$ python -q
>>> import numpy as np
>>> np.set_printoptions(suppress=True, linewidth=100)
>>> def rd(a):
...     return np.round(a, 2) + 0
... 
>>> rng = np.random.default_rng(818323)
>>> mat = rng.normal(size=(26, 8)) + 20 * np.array([0, 3, 3, 3, 0, 2, 2, 0])
>>> rd(mat)
array([[ 0.39, 58.68, 60.  , 59.78, -1.33, 40.16, 39.22, -3.81],
       [-0.53, 58.93, 60.95, 57.26, -0.01, 39.01, 40.36,  0.74],
       [ 2.11, 59.91, 60.31, 57.93,  1.74, 39.13, 39.36,  1.57],
       [-0.71, 60.96, 61.14, 60.26, -1.89, 41.63, 40.81, -2.88],
       [-0.51, 60.02, 59.39, 62.14,  0.61, 37.37, 41.18, -0.39],
       [-0.26, 60.31, 58.48, 62.22,  0.45, 39.15, 40.55,  0.46],
       [-1.29, 59.82, 59.36, 60.8 ,  1.97, 39.72, 42.36, -0.16],
       [-1.32, 58.98, 58.64, 59.99,  0.76, 39.81, 40.18, -1.75],
       [ 0.11, 60.56, 60.16, 58.58, -0.14, 41.01, 40.42, -0.66],
       [-0.1 , 61.18, 61.19, 59.98, -0.62, 41.47, 39.54,  0.58],
       [-0.97, 60.14, 60.53, 59.13, -0.04, 42.88, 38.55, -0.77],
       [ 1.55, 61.13, 60.33, 59.24,  0.1 , 41.78, 38.54,  0.07],
       [-1.18, 58.62, 60.58, 60.95,  0.97, 38.33, 41.22, -0.98],
       [-1.34, 60.44, 58.79, 58.86, -1.54, 41.29, 40.61,  0.75],
       [ 0.43, 61.65, 60.82, 60.07,  0.05, 40.88, 40.76, -0.15],
       [-1.63, 61.17, 59.21, 60.45, -1.28, 41.19, 40.26,  0.67],
       [-1.84, 59.72, 61.12, 61.03, -0.27, 38.45, 40.55, -0.03],
       [-1.5 , 58.58, 58.75, 60.06, -0.15, 40.75, 38.84,  0.62],
       [-0.3 , 59.8 , 59.02, 59.99,  1.07, 39.24, 41.43, -0.08],
       [-0.05, 61.41, 62.71, 61.35, -0.85, 41.21, 40.04, -1.15],
       [ 0.85, 59.78, 59.99, 60.38, -0.42, 40.38, 39.9 , -0.8 ],
       [-0.34, 61.39, 58.42, 59.95, -0.48, 41.28, 39.67, -0.6 ],
       [ 0.67, 60.6 , 59.88, 60.41,  1.8 , 37.85, 38.69, -1.21],
       [-0.26, 61.5 , 60.51, 58.93,  0.16, 40.61, 39.46, -0.47],
       [-0.06, 62.23, 58.55, 60.82,  0.05, 38.4 , 39.44, -1.36],
       [ 1.41, 60.11, 60.4 , 60.01, -0.78, 39.66, 40.76, -0.48]])
>>> cent = mat[[11, 7]].astype(float)
>>> for _ in range(7):
...     idx = np.linalg.norm(mat[:, None] - cent, axis=-1).argmin(axis=1)
...     cent = np.array([mat[idx == j].mean(axis=0) for j in range(2)])
... 
>>> idx
array([0, 1, 0, 0, 1, 1, 1, 1, 0, 0, 0, 0, 1, 0, 0, 0, 1, 1, 1, 0, 0, 0, 1, 0, 1, 0])
>>> np.abs(cent[1] - cent[0]).argmax()
np.int64(5)
>>> rd(cent)
array([[ 0.1 , 60.67, 60.3 , 59.66, -0.49, 40.97, 39.86, -0.54],
       [-0.74, 59.78, 59.52, 60.52,  0.66, 38.91, 40.44, -0.38]])
>>> f, r1 = mat[24], mat[22]
>>> rd(f @ r1)
np.float64(13931.91)
>>> pr = (f @ r1) / (f @ f) * f
>>> rd(pr)
array([-0.06, 61.79, 58.14, 60.38,  0.05, 38.12, 39.16, -1.35])
>>> np.linalg.matrix_rank(np.outer(f, r1))
np.int64(1)
>>> G = np.cov(mat, rowvar=False)
>>> rd(np.median(mat, axis=0))
array([-0.28, 60.23, 60.08, 60.04, -0.03, 40.27, 40.22, -0.43])
>>> rd(np.corrcoef(mat[:, 2], mat[:, 5])[0, 1])
np.float64(0.2)
>>> np.argsort(-mat.std(axis=0).round(6), kind="stable")
array([5, 7, 3, 2, 0, 1, 4, 6])
>>> rd(np.polyfit(mat[:, 2], mat[:, 5], 1))
array([ 0.26, 24.45])
>>> rd(np.corrcoef(mat.T))
array([[ 1.  ,  0.23,  0.22, -0.27,  0.16, -0.03, -0.34,  0.  ],
       [ 0.23,  1.  ,  0.12,  0.1 , -0.22,  0.32, -0.15,  0.06],
       [ 0.22,  0.12,  1.  , -0.15, -0.2 ,  0.2 , -0.05, -0.12],
       [-0.27,  0.1 , -0.15,  1.  ,  0.05, -0.34,  0.32, -0.23],
       [ 0.16, -0.22, -0.2 ,  0.05,  1.  , -0.56,  0.12,  0.27],
       [-0.03,  0.32,  0.2 , -0.34, -0.56,  1.  , -0.32, -0.03],
       [-0.34, -0.15, -0.05,  0.32,  0.12, -0.32,  1.  ,  0.06],
       [ 0.  ,  0.06, -0.12, -0.23,  0.27, -0.03,  0.06,  1.  ]])
>>> rd(np.linalg.eigvalsh(G)[::-1])
array([2.95, 1.81, 1.4 , 1.17, 1.  , 0.52, 0.44, 0.38])
>>> F = np.load("m.npy")
>>> rd(F)
array([[ 0.01, -0.04, -0.04, -0.01, -0.04,  0.03, -0.04, -0.01],
       [-0.04,  0.22,  0.22,  0.04,  0.22, -0.13,  0.22,  0.04],
       [-0.04,  0.22,  0.22,  0.04,  0.22, -0.13,  0.22,  0.04],
       [-0.01,  0.04,  0.04,  0.01,  0.04, -0.03,  0.04,  0.01],
       [-0.04,  0.22,  0.22,  0.04,  0.22, -0.13,  0.22,  0.04],
       [ 0.03, -0.13, -0.13, -0.03, -0.13,  0.08, -0.13, -0.03],
       [-0.04,  0.22,  0.22,  0.04,  0.22, -0.13,  0.22,  0.04],
       [-0.01,  0.04,  0.04,  0.01,  0.04, -0.03,  0.04,  0.01]])
>>> out = np.array([[6, -2],
...     [-4, 5],
...     [1, 5],
...     [7, -5],
...     [-9, 1],
...     [2, -3],
...     [5, -1],
...     [-3, 3]])
>>> rd(np.einsum("ik,kj->ji", F, out))
array([[ 0.38, -1.92, -1.92, -0.38, -1.92,  1.15, -1.92, -0.38],
       [-0.53,  2.63,  2.63,  0.53,  2.63, -1.58,  2.63,  0.53]])
>>> np.vstack([F, out.T]).shape
(10, 8)
>>> rd(np.einsum("ij->j", F))
array([-0.16,  0.8 ,  0.8 ,  0.16,  0.8 , -0.48,  0.8 ,  0.16])
>>> np.linalg.matrix_rank(np.vstack([F, out.T]))
np.int64(3)
>>> rd(out.T @ F.T)
array([[ 0.38, -1.92, -1.92, -0.38, -1.92,  1.15, -1.92, -0.38],
       [-0.53,  2.63,  2.63,  0.53,  2.63, -1.58,  2.63,  0.53]])
>>> rd(np.einsum("ij,ij->i", F, F))
array([0.01, 0.22, 0.22, 0.01, 0.22, 0.08, 0.22, 0.01])
>>> np.linalg.matrix_rank(F @ out)
np.int64(1)
>>> Uu, sigma, VT = np.linalg.svd(F)
>>> np.argmax(sigma[:-1] / (sigma[1:] + 1e-6)) + 1
np.int64(1)
>>> out = Uu[:, :1] @ np.diag(sigma[:1]) @ VT[:1]
>>> np.linalg.matrix_rank(out)
np.int64(1)
>>> rd(np.abs(F - out).max())
np.float64(0.0)
>>> rd(np.linalg.norm(F - out, 2)), rd(sigma[1])
(np.float64(0.0), np.float64(0.0))
>>> rd(np.linalg.norm(F - out) / np.linalg.norm(F))
np.float64(0.0)
>>> rk = np.linalg.matrix_rank(F)
>>> rk
np.int64(1)
>>> N = np.linalg.svd(F)[2][rk:].T
>>> N.shape
(8, 7)
>>> np.linalg.matrix_rank(F.T @ F), np.linalg.matrix_rank(F @ F.T)
(np.int64(1), np.int64(1))
>>> np.allclose(F @ N, 0)
True
>>> [int(np.linalg.matrix_rank(F[:, :j + 1])) for j in range(8)]
[1, 1, 1, 1, 1, 1, 1, 1]
>>> rd((F + F.T) / 2)
array([[ 0.01, -0.04, -0.04, -0.01, -0.04,  0.03, -0.04, -0.01],
       [-0.04,  0.22,  0.22,  0.04,  0.22, -0.13,  0.22,  0.04],
       [-0.04,  0.22,  0.22,  0.04,  0.22, -0.13,  0.22,  0.04],
       [-0.01,  0.04,  0.04,  0.01,  0.04, -0.03,  0.04,  0.01],
       [-0.04,  0.22,  0.22,  0.04,  0.22, -0.13,  0.22,  0.04],
       [ 0.03, -0.13, -0.13, -0.03, -0.13,  0.08, -0.13, -0.03],
       [-0.04,  0.22,  0.22,  0.04,  0.22, -0.13,  0.22,  0.04],
       [-0.01,  0.04,  0.04,  0.01,  0.04, -0.03,  0.04,  0.01]])
>>> rd(np.linalg.matrix_power(F, 2))
array([[ 0.01, -0.04, -0.04, -0.01, -0.04,  0.03, -0.04, -0.01],
       [-0.04,  0.22,  0.22,  0.04,  0.22, -0.13,  0.22,  0.04],
       [-0.04,  0.22,  0.22,  0.04,  0.22, -0.13,  0.22,  0.04],
       [-0.01,  0.04,  0.04,  0.01,  0.04, -0.03,  0.04,  0.01],
       [-0.04,  0.22,  0.22,  0.04,  0.22, -0.13,  0.22,  0.04],
       [ 0.03, -0.13, -0.13, -0.03, -0.13,  0.08, -0.13, -0.03],
       [-0.04,  0.22,  0.22,  0.04,  0.22, -0.13,  0.22,  0.04],
       [-0.01,  0.04,  0.04,  0.01,  0.04, -0.03,  0.04,  0.01]])
>>> F.inv()
Traceback (most recent call last):
  File "<python-input-49>", line 1, in <module>
    F.inv()
    ^^^^^
AttributeError: 'numpy.ndarray' object has no attribute 'inv'
>>> np.linalg.determinant(F)
Traceback (most recent call last):
  File "<python-input-50>", line 1, in <module>
    np.linalg.determinant(F)
    ^^^^^^^^^^^^^^^^^^^^^
AttributeError: module 'numpy.linalg' has no attribute 'determinant'
>>> x0 = np.array([0, -1, 1, 0, -2, 2, 1, 1])
>>> rd(F @ x0)
array([ 0.09, -0.45, -0.45, -0.09, -0.45,  0.27, -0.45, -0.09])
>>> np.trace(F)
np.float64(1.0)
>>> rd((x0 - F @ x0) @ (F @ x0))
np.float64(0.0)
>>> m1 = np.load("dump.npy")
>>> m1
array([[-1.,  4.,  3.,  2.],
       [ 6.,  0.,  0., -6.],
       [-6., -2., -2.,  6.],
       [ 2.,  4.,  3., -1.]])
>>> Uu, sigma, VT = np.linalg.svd(m1)
>>> evecs = VT[:(sigma > 1e-8).sum()]
>>> x0 = m1[0] + -2 * m1[1] + rng.integers(2) * np.eye(4)[1]
>>> x0
array([-13.,   4.,   3.,  14.])
>>> np.allclose(evecs.T @ evecs @ x0, x0)
True
>>> rd(np.linalg.norm(x0 - evecs.T @ evecs @ x0))
np.float64(0.0)
>>> out = m1 + rng.integers(-2, 3, (4, 3)) @ rng.integers(-2, 3, (3, 4))
>>> out
array([[ -2.,  11.,   0.,   1.],
       [  8.,  -2.,   2., -10.],
       [-12.,   1.,  -2.,   7.],
       [ -2.,  11.,   1.,  -2.]])
>>> out - m1
array([[-1.,  7., -3., -1.],
       [ 2., -2.,  2., -4.],
       [-6.,  3.,  0.,  1.],
       [-4.,  7., -2., -1.]])
>>> f = np.array([-1, 1, 3])
>>> X = f[np.abs(np.subtract.outer(np.arange(3), np.arange(3)))]
>>> X
array([[-1,  1,  3],
       [ 1, -1,  1],
       [ 3,  1, -1]])
>>> rd(np.linalg.norm(X, axis=1))
array([3.32, 1.73, 3.32])
>>> rd(np.linalg.norm(X, 2))
np.float64(4.0)
>>> rd(np.linalg.norm(X[1] - X[2]))
np.float64(3.46)
>>> rd(np.linalg.norm(X, "nuc"))
np.float64(8.12)
>>> rd(np.linalg.norm(X) ** 2 / np.linalg.norm(X, 2) ** 2)
np.float64(1.56)
